In [1]: import numpy as np

In [2]: np.set_printoptions(precision=3, suppress=True, linewidth=200)

In [3]: X = np.load("m.npy")

In [4]: X
Out[4]: 
array([[1, 2, 0, 1, 2],
       [2, 1, 2, 0, 1],
       [1, 2, 1, 2, 0],
       [0, 1, 2, 1, 2],
       [2, 0, 1, 2, 1]])

In [5]: Q, R = np.linalg.qr(X)

In [6]: np.trace(Q @ Q.T)
Out[6]: np.float64(5.0)

In [7]: Q.shape, R.shape
Out[7]: ((5, 5), (5, 5))

In [8]: np.round(Q.T @ Q, 3) + 0
Out[8]: 
array([[1., 0., 0., 0., 0.],
       [0., 1., 0., 0., 0.],
       [0., 0., 1., 0., 0.],
       [0., 0., 0., 1., 0.],
       [0., 0., 0., 0., 1.]])

In [9]: np.round(abs(R[0, 0]), 3), np.round(np.linalg.norm(X[:, 0]), 3)
Out[9]: (np.float64(3.162), np.float64(3.162))

In [10]: np.allclose(R.T @ R, X.T @ X)
Out[10]: True

In [11]: np.allclose(X @ X.T, X.T @ X)
Out[11]: True

In [12]: (X - X.T) / 2
Out[12]: 
array([[ 0. ,  0. , -0.5,  0.5,  0. ],
       [ 0. ,  0. ,  0. , -0.5,  0.5],
       [ 0.5,  0. ,  0. ,  0. , -0.5],
       [-0.5,  0.5,  0. ,  0. ,  0. ],
       [ 0. , -0.5,  0.5,  0. ,  0. ]])

In [13]: X @ X
Out[13]: 
array([[9, 5, 8, 6, 8],
       [8, 9, 5, 8, 6],
       [6, 8, 9, 5, 8],
       [8, 6, 8, 9, 5],
       [5, 8, 6, 8, 9]])

In [14]: np.trace(X)
Out[14]: np.int64(5)

In [15]: round(np.abs(np.linalg.eigvals(X)).max(), 3)
Out[15]: np.float64(6.0)

In [16]: X.inv()
Traceback (most recent call last):
  Cell In[16], line 1
    X.inv()
AttributeError: 'numpy.ndarray' object has no attribute 'inv'


In [17]: np.linalg.matrix_power(X, 2)
Out[17]: 
array([[9, 5, 8, 6, 8],
       [8, 9, 5, 8, 6],
       [6, 8, 9, 5, 8],
       [8, 6, 8, 9, 5],
       [5, 8, 6, 8, 9]])

In [18]: np.allclose(X, X.T)
Out[18]: False

In [19]: def softmax(z):
    ...:     e = np.exp(z - z.max(axis=-1, keepdims=True))
    ...:     return e / e.sum(axis=-1, keepdims=True)
    ...: 

In [20]: softmax(X[4] + -2)
Out[20]: array([0.348, 0.047, 0.128, 0.348, 0.128])

In [21]: softmax(X[4])
Out[21]: array([0.348, 0.047, 0.128, 0.348, 0.128])

In [22]: scores = X @ X.T / np.sqrt(5)

In [23]: softmax(scores + np.triu(np.full(scores.shape, -np.inf), 1))
Out[23]: 
array([[1.   , 0.   , 0.   , 0.   , 0.   ],
       [0.143, 0.857, 0.   , 0.   , 0.   ],
       [0.183, 0.117, 0.7  , 0.   , 0.   ],
       [0.155, 0.155, 0.099, 0.592, 0.   ],
       [0.09 , 0.141, 0.141, 0.09 , 0.538]])

In [24]: softmax(scores).round(6).argmax(axis=1)
Out[24]: array([0, 1, 2, 3, 4])

In [25]: u, r1 = X[3], X[0]

In [26]: u @ u
Out[26]: np.int64(10)

In [27]: u @ r1
Out[27]: np.int64(7)

In [28]: pr = (u @ r1) / (u @ u) * u

In [29]: r1 - pr
Out[29]: array([ 1. ,  1.3, -1.4,  0.3,  0.6])

In [30]: feats = np.load("block3.npy")

In [31]: feats
Out[31]: 
array([[-8. ,  1. , -1.1],
       [ 0. , -0.2, -0.7],
       [ 2. , -0.5,  1. ]])

In [32]: # column 0 is much longer than the rest

In [33]: np.linalg.norm(feats, axis=1)
Out[33]: array([8.137, 0.728, 2.291])

In [34]: round(np.linalg.norm(feats, 1), 3), round(np.linalg.norm(feats, np.inf), 3)
Out[34]: (np.float64(10.0), np.float64(10.1))

In [35]: np.linalg.norm(feats, axis=1).argmax()
Out[35]: np.int64(0)

In [36]: feats[2] @ feats[1]
Out[36]: np.float64(-0.6)

In [37]: np.round(np.linalg.norm(feats) ** 2 / np.linalg.norm(feats, 2) ** 2, 3)
Out[37]: np.float64(1.015)

In [38]: np.linalg.norm(feats, axis=0)
Out[38]: array([8.246, 1.136, 1.643])

In [39]: rng = np.random.default_rng(32)

In [40]: out = feats + rng.integers(-2, 3, (3, 1)) @ rng.integers(-2, 3, (1, 3))

In [41]: out
Out[41]: 
array([[-8. ,  1. , -3.1],
       [ 0. , -0.2,  1.3],
       [ 2. , -0.5, -1. ]])

In [42]: np.linalg.matrix_rank(out - feats, tol=1e-8)
Out[42]: np.int64(1)

In [43]: F = np.loadtxt("w.csv", delimiter=",")

In [44]: F
Out[44]: 
array([[ 1.,  4.,  2., -4.,  2.],
       [ 4.,  1.,  2., -4.,  2.],
       [ 2.,  2., -2., -2.,  1.],
       [-4., -4., -2.,  1., -2.],
       [ 2.,  2.,  1., -2., -2.]])

In [45]: # equal to its transpose

In [46]: x = np.array([4, 0, -4, -5, 5])

In [47]: rhs = F @ x

In [48]: rhs
Out[48]: array([ 26.,  38.,  31., -23.,   4.])

In [49]: np.round(np.linalg.solve(F, 3 * rhs), 3) + 0
Out[49]: array([ 12.,   0., -12., -15.,  15.])

In [50]: np.round(np.linalg.solve(F.T, F[4]), 3) + 0
Out[50]: array([0., 0., 0., 0., 1.])

In [51]: np.round(np.linalg.solve(F, rhs), 3) + 0
Out[51]: array([ 4.,  0., -4., -5.,  5.])

In [52]: x = np.array([3, 2, 3, 2, 1])

In [53]: rhs = F @ x

In [54]: coef, lr = np.zeros(5), 1 / np.linalg.norm(F, 2) ** 2

In [55]: for i in range(50):
    ...:     coef -= lr * F.T @ (F @ coef - rhs)
    ...:     if i % 10 == 0: print(i, round(np.linalg.norm(F @ coef - rhs), 3))
    ...: 
0 12.374
10 5.713
20 2.637
30 1.218
40 0.562

In [56]: np.round(np.linalg.cond(F), 3)
Out[56]: np.float64(3.667)

In [57]: w, vecs = np.linalg.eig(F)

In [58]: np.round(F @ vecs[:, 0] - w[0] * vecs[:, 0], 3) + 0
Out[58]: array([0., 0., 0., 0., 0.])

In [59]: np.sort(np.linalg.eigvals(np.linalg.inv(F)))
Out[59]: array([-0.333, -0.333, -0.333, -0.333,  0.091])

In [60]: w
Out[60]: array([-3., 11., -3., -3., -3.])

In [61]: arr = np.array([[0, 4, 2, 5], [0, 0, 3, 2], [0, 0, 0, 8], [0, 0, 0, 0]])

In [62]: # triangular, det is the product of the diagonal

In [63]: rank = np.linalg.matrix_rank(arr)

In [64]: rank
Out[64]: np.int64(3)

In [65]: null = np.linalg.svd(arr)[2][rank:].T

In [66]: [int(np.linalg.matrix_rank(np.delete(arr, i, axis=0))) for i in range(4)]
Out[66]: [2, 2, 2, 3]

In [67]: null[:, 0] / null[np.abs(null[:, 0]).round(6).argmax(), 0]
Out[67]: array([1., 0., 0., 0.])

In [68]: null @ null.T
Out[68]: 
array([[1., 0., 0., 0.],
       [0., 0., 0., 0.],
       [0., 0., 0., 0.],
       [0., 0., 0., 0.]])

In [69]: hat = np.triu(np.array([[5, 3, 2, 0], [2, 0, 0, 0], [1, 2, 0, 0], [0, 3, 1, 1]]), 1) + np.eye(4)

In [70]: out = hat @ arr @ np.linalg.inv(hat)

In [71]: out
Out[71]: 
array([[ 0.,  4., 11., 27.],
       [ 0.,  0.,  3.,  2.],
       [ 0.,  0.,  0.,  8.],
       [ 0.,  0.,  0.,  0.]])

In [72]: round(np.linalg.det(out), 3)
Out[72]: np.float64(0.0)

In [73]: mat = np.load("sample17.npy")

In [74]: mat
Out[74]: 
array([[0.375, 0.125, 0.5  ],
       [0.455, 0.273, 0.273],
       [0.25 , 0.   , 0.75 ]])

In [75]: Q, vecs = np.linalg.qr(mat[:, :2])[0], np.linalg.qr(mat[:, 2:])[0]

In [76]: s = np.linalg.svd(Q.T @ vecs, compute_uv=False)

In [77]: np.degrees(np.arccos(s.clip(0, 1)))
Out[77]: array([5.923])

In [78]: np.round(np.linalg.norm(Q @ Q.T - vecs @ vecs.T, 2), 3)
Out[78]: np.float64(1.0)

In [79]: np.sort(np.abs(np.linalg.eigvals(mat)))[::-1]
Out[79]: array([1.   , 0.375, 0.023])

In [80]: mat @ np.ones(3)
Out[80]: array([1., 1., 1.])

In [81]: np.linalg.matrix_power(mat, 100)
Out[81]: 
array([[0.298, 0.051, 0.651],
       [0.298, 0.051, 0.651],
       [0.298, 0.051, 0.651]])

In [82]: np.linalg.matrix_power(mat, 2)
Out[82]: 
array([[0.322, 0.081, 0.597],
       [0.363, 0.131, 0.506],
       [0.281, 0.031, 0.688]])

In [83]: mat.sum(axis=1)
Out[83]: array([1., 1., 1.])

In [84]: pr = np.eye(3)[2]

In [85]: for _ in range(6):
    ...:     pr = pr @ mat
    ...:     print(pr.round(3))
    ...: 
[0.25 0.   0.75]
[0.281 0.031 0.688]
[0.292 0.044 0.665]
[0.295 0.048 0.656]
[0.297 0.05  0.653]
[0.297 0.051 0.652]

In [86]: G = mat.T @ mat

In [87]: (mat @ mat.T).shape
Out[87]: (3, 3)

In [88]: G
Out[88]: 
array([[0.41 , 0.171, 0.499],
       [0.171, 0.09 , 0.137],
       [0.499, 0.137, 0.887]])

In [89]: np.linalg.matrix_rank(G)
Out[89]: np.int64(3)

In [90]: np.round(np.linalg.svd(mat, compute_uv=False) ** 2, 3) + 0
Out[90]: array([1.239, 0.147, 0.   ])

In [91]: out = mat + rng.integers(-2, 3, (3, 2)) @ rng.integers(-2, 3, (2, 3))

In [92]: out
Out[92]: 
array([[-1.625, -1.875, -2.5  ],
       [ 2.455,  2.273,  3.273],
       [ 1.25 , -2.   ,  3.75 ]])

In [93]: out - mat
Out[93]: 
array([[-2., -2., -3.],
       [ 2.,  2.,  3.],
       [ 1., -2.,  3.]])

In [94]: np.abs(out - mat).sum(axis=1)
Out[94]: array([7., 7., 6.])

In [95]: np.linalg.matrix_rank(out - mat, tol=1e-8)
Out[95]: np.int64(2)

In [96]: np.round(np.linalg.svd(out - mat, compute_uv=False), 3) + 0
Out[96]: array([6.17 , 3.151, 0.   ])

In [97]: E = np.load("out19.npy")

In [98]: E
Out[98]: 
array([[-1, -1, -1, -1],
       [-1, -2, -2, -2],
       [-1, -2, -3, -3],
       [-1, -2, -3, -4]])

In [99]: # symmetric, so the eigenvalues are real

In [100]: out = np.linalg.inv(E)

In [101]: round(float(np.linalg.det(E) * np.linalg.det(out)), 3)
Out[101]: 1.0

In [102]: round(float(np.linalg.cond(E)), 3)
Out[102]: 29.284

In [103]: np.linalg.inv(out)
Out[103]: 
array([[-1., -1., -1., -1.],
       [-1., -2., -2., -2.],
       [-1., -2., -3., -3.],
       [-1., -2., -3., -4.]])

In [104]: np.allclose(out, E.T)
Out[104]: False

In [105]: np.linalg.det(E) * out
Out[105]: 
array([[-2.,  1., -0., -0.],
       [ 1., -2.,  1., -0.],
       [-0.,  1., -2.,  1.],
       [-0., -0.,  1., -1.]])

In [106]: out
Out[106]: 
array([[-2.,  1., -0., -0.],
       [ 1., -2.,  1., -0.],
       [-0.,  1., -2.,  1.],
       [-0., -0.,  1., -1.]])

In [107]: w, vecs = np.linalg.eig(E)

In [108]: np.sort(np.linalg.eigvals(E @ E))
Out[108]: array([ 0.08 ,  0.181,  1.   , 68.738])

In [109]: np.sort(np.linalg.eigvals(np.linalg.inv(E)))
Out[109]: array([-3.532, -2.347, -1.   , -0.121])

In [110]: z = rng.permutation(4)

In [111]: z
Out[111]: array([1, 2, 3, 0])

In [112]: out = E[z][:, z]

In [113]: np.sort(np.abs(np.linalg.eigvals(out)))
Out[113]: array([0.283, 0.426, 1.   , 8.291])

In [114]: round(float(np.linalg.det(out)), 3), round(np.linalg.det(E[z]), 3)
Out[114]: (1.0, np.float64(-1.0))

In [115]: np.diag(out)
Out[115]: array([-2, -3, -4, -1])

In [116]: u = np.array([0, 7, 7, 9])

In [117]: out = E + np.outer(u, np.eye(4)[1])

In [118]: np.linalg.matrix_rank(out - E)
Out[118]: np.int64(1)

In [119]: round(np.linalg.det(out) / np.linalg.det(E), 3), round(float(1 + np.linalg.solve(E, u)[1]), 3)
Out[119]: (np.float64(-6.0), -6.0)

In [120]: G = E.T @ E

In [121]: np.linalg.matrix_rank(G)
Out[121]: np.int64(4)

In [122]: np.linalg.eigvalsh(G)[::-1]
Out[122]: array([68.738,  1.   ,  0.181,  0.08 ])

In [123]: (E @ E.T).shape
Out[123]: (4, 4)

In [124]: np.diag(G)
Out[124]: array([ 4, 13, 23, 30])
